$ python -q
>>> import numpy as np
>>> np.set_printoptions(precision=2, suppress=True, linewidth=140, floatmode="fixed")
>>> rnd = lambda a: np.round(a, 2) + 0
>>> M = np.array([[-6, -1, -6, -1, -6, -1],
...     [9, 6, 9, 6, 9, 6],
...     [0, -9, 0, -9, 0, -9],
...     [-6, -1, -6, -1, -6, -1],
...     [9, 6, 9, 6, 9, 6],
...     [0, -9, 0, -9, 0, -9]])
>>> rank = np.linalg.matrix_rank(M)
>>> rank
np.int64(2)
>>> ns = np.linalg.svd(M)[2][rank:].T
>>> [int(np.linalg.matrix_rank(np.delete(M, i, axis=0))) for i in range(6)]
[2, 2, 2, 2, 2, 2]
>>> rnd(M @ ns)
array([[0.00, 0.00, 0.00, 0.00],
       [0.00, 0.00, 0.00, 0.00],
       [0.00, 0.00, 0.00, 0.00],
       [0.00, 0.00, 0.00, 0.00],
       [0.00, 0.00, 0.00, 0.00],
       [0.00, 0.00, 0.00, 0.00]])
>>> print(rnd(ns @ ns.T))
[[ 0.67  0.00 -0.33  0.00 -0.33  0.00]
 [ 0.00  0.67  0.00 -0.33  0.00 -0.33]
 [-0.33  0.00  0.67  0.00 -0.33  0.00]
 [ 0.00 -0.33  0.00  0.67  0.00 -0.33]
 [-0.33  0.00 -0.33  0.00  0.67  0.00]
 [ 0.00 -0.33  0.00 -0.33  0.00  0.67]]
>>> np.linalg.matrix_rank(M.T @ M), np.linalg.matrix_rank(M @ M.T)
(np.int64(2), np.int64(2))
>>> print(np.linalg.matrix_power(M, 4))
[[-21  28 -21  28 -21  28]
 [ 45 -60  45 -60  45 -60]
 [-27  36 -27  36 -27  36]
 [-21  28 -21  28 -21  28]
 [ 45 -60  45 -60  45 -60]
 [-27  36 -27  36 -27  36]]
>>> print((M + M.T) / 2)
[[-6.00  4.00 -3.00 -3.50  1.50 -0.50]
 [ 4.00  6.00  0.00  2.50  7.50 -1.50]
 [-3.00  0.00  0.00 -7.50  4.50 -4.50]
 [-3.50  2.50 -7.50 -1.00  0.00 -5.00]
 [ 1.50  7.50  4.50  0.00  9.00  3.00]
 [-0.50 -1.50 -4.50 -5.00  3.00 -9.00]]
>>> np.allclose(M, M.T)
False
>>> np.trace(M)
np.int64(-1)
>>> (M - M.T) / 2
array([[ 0.00, -5.00, -3.00,  2.50, -7.50, -0.50],
       [ 5.00,  0.00,  9.00,  3.50,  1.50,  7.50],
       [ 3.00, -9.00,  0.00, -1.50, -4.50, -4.50],
       [-2.50, -3.50,  1.50,  0.00, -6.00,  4.00],
       [ 7.50, -1.50,  4.50,  6.00,  0.00,  3.00],
       [ 0.50, -7.50,  4.50, -4.00, -3.00,  0.00]])
>>> np.allclose(M @ M.T, M.T @ M)
False
>>> u, r1 = M[0], M[4]
>>> u @ u
np.int64(111)
>>> u @ r1
np.int64(-180)
>>> p = (u @ r1) / (u @ u) * u
>>> rnd(r1 - p)
array([-0.73,  4.38, -0.73,  4.38, -0.73,  4.38])
>>> rnd(p)
array([9.73, 1.62, 9.73, 1.62, 9.73, 1.62])
>>> print(np.linalg.matrix_rank(np.outer(u, r1)))
1
>>> rnd(np.linalg.svd(M, compute_uv=False))
array([32.63, 18.57,  0.00,  0.00,  0.00,  0.00])
>>> M.sum(axis=0)
array([ 6, -8,  6, -8,  6, -8])
>>> M - M[0]
array([[ 0,  0,  0,  0,  0,  0],
       [15,  7, 15,  7, 15,  7],
       [ 6, -8,  6, -8,  6, -8],
       [ 0,  0,  0,  0,  0,  0],
       [15,  7, 15,  7, 15,  7],
       [ 6, -8,  6, -8,  6, -8]])
>>> np.count_nonzero(M)
np.int64(30)
>>> np.linalg.matrix_rank(M)
np.int64(2)
>>> W0 = np.load("data.npy")
>>> W0
array([[ 8, -2,  4,  2,  0, -2],
       [-2,  1, -1,  0, -1,  0],
       [ 4, -1,  2,  1,  0, -1],
       [ 2,  0,  1,  1, -1, -1],
       [ 0, -1,  0, -1,  2,  1],
       [-2,  0, -1, -1,  1,  1]])
>>> rnd(W0 @ np.linalg.pinv(W0) @ W0)
array([[ 8.00, -2.00,  4.00,  2.00,  0.00, -2.00],
       [-2.00,  1.00, -1.00,  0.00, -1.00,  0.00],
       [ 4.00, -1.00,  2.00,  1.00,  0.00, -1.00],
       [ 2.00,  0.00,  1.00,  1.00, -1.00, -1.00],
       [ 0.00, -1.00,  0.00, -1.00,  2.00,  1.00],
       [-2.00,  0.00, -1.00, -1.00,  1.00,  1.00]])
>>> np.allclose(W0[:-1].T @ np.linalg.lstsq(W0[:-1].T, W0[-1])[0], W0[-1])
True
>>> w, evecs = np.linalg.eigh(W0)
>>> print(rnd(evecs @ np.diag(w) @ evecs.T))
[[ 8.00 -2.00  4.00  2.00  0.00 -2.00]
 [-2.00  1.00 -1.00  0.00 -1.00  0.00]
 [ 4.00 -1.00  2.00  1.00  0.00 -1.00]
 [ 2.00  0.00  1.00  1.00 -1.00 -1.00]
 [ 0.00 -1.00  0.00 -1.00  2.00  1.00]
 [-2.00  0.00 -1.00 -1.00  1.00  1.00]]
>>> rnd(evecs.T @ W0 @ evecs)
array([[ 0.00,  0.00,  0.00,  0.00,  0.00,  0.00],
       [ 0.00,  0.00,  0.00,  0.00,  0.00,  0.00],
       [ 0.00,  0.00,  0.00,  0.00,  0.00,  0.00],
       [ 0.00,  0.00,  0.00,  0.00,  0.00,  0.00],
       [ 0.00,  0.00,  0.00,  0.00,  3.47,  0.00],
       [ 0.00,  0.00,  0.00,  0.00,  0.00, 11.53]])
>>> print(rnd(np.linalg.svd(W0, compute_uv=False)))
[11.53  3.47  0.00  0.00  0.00  0.00]
>>> np.abs(evecs[:, -1]).round(6).argmax()
np.int64(0)
>>> print(rnd(np.abs(evecs[:, -1])))
[0.83 0.19 0.42 0.22 0.03 0.22]
>>> w, evecs = np.linalg.eigh(W0)
>>> x = np.array([9, 8, 5, 8, 6, 3])
>>> rnd(evecs * np.maximum(w, 0) @ evecs.T)
array([[ 8.00, -2.00,  4.00,  2.00,  0.00, -2.00],
       [-2.00,  1.00, -1.00,  0.00, -1.00,  0.00],
       [ 4.00, -1.00,  2.00,  1.00,  0.00, -1.00],
       [ 2.00,  0.00,  1.00,  1.00, -1.00, -1.00],
       [ 0.00, -1.00,  0.00, -1.00,  2.00,  1.00],
       [-2.00,  0.00, -1.00, -1.00,  1.00,  1.00]])
>>> rnd(np.linalg.eigvalsh(W0[1:, 1:]))
array([0.00, 0.00, 0.00, 3.00, 4.00])
>>> (np.sign(evecs[:, -1].round(6)) == np.sign(evecs[0, -1].round(6))).astype(int)
array([1, 0, 1, 1, 0, 0])
>>> [round(float(x), 2) for x in np.linalg.svd(M, compute_uv=False)[:3]]
[32.63, 18.57, 0.0]
>>> np.linalg.cond(M) > 100
np.True_
>>> rnd(np.linalg.norm(M, 2) / np.linalg.norm(M))
np.float64(0.87)
>>> left, sig, Vt = np.linalg.svd(W0)
>>> evecs = Vt[:(sig > 1e-8).sum()]
>>> rng = np.random.default_rng(452284)
>>> x = W0[5] + 4 * W0[1] + rng.integers(2) * np.eye(6)[2]
>>> x
array([-10.00,   4.00,  -5.00,  -1.00,  -3.00,   1.00])
>>> np.allclose(evecs.T @ evecs @ x, x)
True
>>> rnd(np.diag(evecs.T @ evecs))
array([0.70, 0.20, 0.18, 0.18, 0.58, 0.18])
>>> data = np.load("dump.npy")
>>> rnd(data)
array([[ 1.28,  0.47,  0.41,  0.29, -0.63,  0.86, -0.83],
       [ 0.47,  2.50, -0.28,  0.12,  0.86, -0.09, -0.42],
       [ 0.41, -0.28, -0.22,  0.02, -0.44,  0.89, -1.27],
       [ 0.29,  0.12,  0.02,  1.34, -0.38, -0.51,  1.10],
       [-0.63,  0.86, -0.44, -0.38,  1.22,  0.33,  0.60],
       [ 0.86, -0.09,  0.89, -0.51,  0.33,  2.11,  1.17],
       [-0.83, -0.42, -1.27,  1.10,  0.60,  1.17,  0.78]])
>>> np.argsort(-np.linalg.norm(data, axis=0).round(6), kind="stable")[:3]
array([5, 1, 6])
>>> rnd(np.linalg.norm(data, 2) / np.linalg.norm(data))
np.float64(0.51)
>>> np.linalg.cond(data) > 100
np.True_
>>> feats = np.array([[-3, 1, 0, -4, 5, -1, 3],
...     [-5, 5, 4, 3, -4, -3, -2],
...     [-2, 3, -3, -1, 5, 0, -2],
...     [-2, 3, 4, -2, 1, -2, -2],
...     [-1, 0, 0, -2, -4, 3, -4],
...     [4, -5, -4, 3, -3, 2, 1],
...     [3, 4, 2, -1, -5, -5, 4],
...     [-2, -1, -1, 5, 0, 3, -2],
...     [3, -5, 5, 5, 4, -4, -2]])
>>> feats
array([[-3,  1,  0, -4,  5, -1,  3],
       [-5,  5,  4,  3, -4, -3, -2],
       [-2,  3, -3, -1,  5,  0, -2],
       [-2,  3,  4, -2,  1, -2, -2],
       [-1,  0,  0, -2, -4,  3, -4],
       [ 4, -5, -4,  3, -3,  2,  1],
       [ 3,  4,  2, -1, -5, -5,  4],
       [-2, -1, -1,  5,  0,  3, -2],
       [ 3, -5,  5,  5,  4, -4, -2]])
>>> u = np.array([-2, 0])
>>> print(np.convolve(feats[7], u))
[  4   2   2 -10   0  -6   4   0]
>>> print(np.array([np.convolve(row, u, "same") for row in feats]))
[[  6  -2   0   8 -10   2  -6]
 [ 10 -10  -8  -6   8   6   4]
 [  4  -6   6   2 -10   0   4]
 [  4  -6  -8   4  -2   4   4]
 [  2   0   0   4   8  -6   8]
 [ -8  10   8  -6   6  -4  -2]
 [ -6  -8  -4   2  10  10  -8]
 [  4   2   2 -10   0  -6   4]
 [ -6  10 -10 -10  -8   8   4]]
>>> A2 = np.c_[feats[:, :1] @ np.array([[0]]), np.array([1, 1, 2, 2, 0, 2, 1, 0, 2])]
>>> A2
array([[0, 1],
       [0, 1],
       [0, 2],
       [0, 2],
       [0, 0],
       [0, 2],
       [0, 1],
       [0, 0],
       [0, 2]])
>>> np.linalg.matrix_rank(np.c_[feats, A2])
np.int64(8)
>>> left, sig, Vt = np.linalg.svd(A2)
>>> evecs = Vt[:(sig > 1e-8).sum()]
>>> x = A2[7] + -3 * A2[8] + rng.integers(2) * np.eye(2)[1]
>>> print(x)
[ 0.00 -5.00]
>>> print(rnd(np.diag(evecs.T @ evecs)))
[0.00 1.00]
>>> np.linalg.matrix_rank(np.vstack([A2, x]))
np.int64(1)
>>> left, sig, Vt = np.linalg.svd(W0)
>>> rnd(sig)
array([11.53,  3.47,  0.00,  0.00,  0.00,  0.00])
>>> np.argmax(sig[:-1] / (sig[1:] + 1e-6)) + 1
np.int64(2)
>>> A2 = left[:, :2] @ np.diag(sig[:2]) @ Vt[:2]
>>> rnd(np.abs(W0 - A2).max())
np.float64(0.0)
>>> np.linalg.matrix_rank(W0, rtol=0.05)
np.int64(2)
>>> rnd(np.linalg.norm(W0 - A2, 2)), rnd(sig[2])
(np.float64(0.0), np.float64(0.0))
>>> rnd(A2)
array([[ 8.00, -2.00,  4.00,  2.00,  0.00, -2.00],
       [-2.00,  1.00, -1.00,  0.00, -1.00,  0.00],
       [ 4.00, -1.00,  2.00,  1.00,  0.00, -1.00],
       [ 2.00,  0.00,  1.00,  1.00, -1.00, -1.00],
       [ 0.00, -1.00,  0.00, -1.00,  2.00,  1.00],
       [-2.00,  0.00, -1.00, -1.00,  1.00,  1.00]])
>>> A = np.loadtxt("w.csv", delimiter=",")
>>> print(rnd(A))
[[ 0.00  0.20  0.40  0.38 -0.16 -0.16  0.14  0.07  0.71  0.28]
 [ 0.05 -0.09 -0.10 -0.02 -0.27 -0.13 -0.47 -0.28  0.38 -0.66]
 [-0.49  0.58 -0.28  0.45 -0.02  0.08 -0.11  0.25 -0.15 -0.21]
 [-0.46 -0.14  0.12 -0.13  0.17  0.70  0.21 -0.29  0.27 -0.12]
 [-0.10  0.30  0.67 -0.41 -0.35  0.02  0.01  0.20 -0.25 -0.24]
 [-0.62 -0.44 -0.13 -0.23 -0.25 -0.27 -0.17  0.34  0.11  0.24]
 [-0.13  0.44 -0.07 -0.52  0.55 -0.29 -0.17 -0.11  0.26  0.11]
 [-0.10  0.22 -0.34 -0.20 -0.46 -0.24  0.58 -0.42  0.00  0.02]
 [-0.15  0.10  0.17  0.13 -0.20  0.05 -0.50 -0.59 -0.26  0.47]
 [ 0.31  0.24 -0.34 -0.30 -0.37  0.50 -0.23  0.28  0.22  0.28]]
>>> T = np.stack([A, -2 * A, A[::-1]])
>>> rnd(np.einsum("bij,cij->bc", T, T))
array([[ 10.00, -20.00,   0.00],
       [-20.00,  40.00,   0.00],
       [  0.00,   0.00,  10.00]])
>>> np.linalg.matrix_rank(T.reshape(3, -1))
np.int64(2)
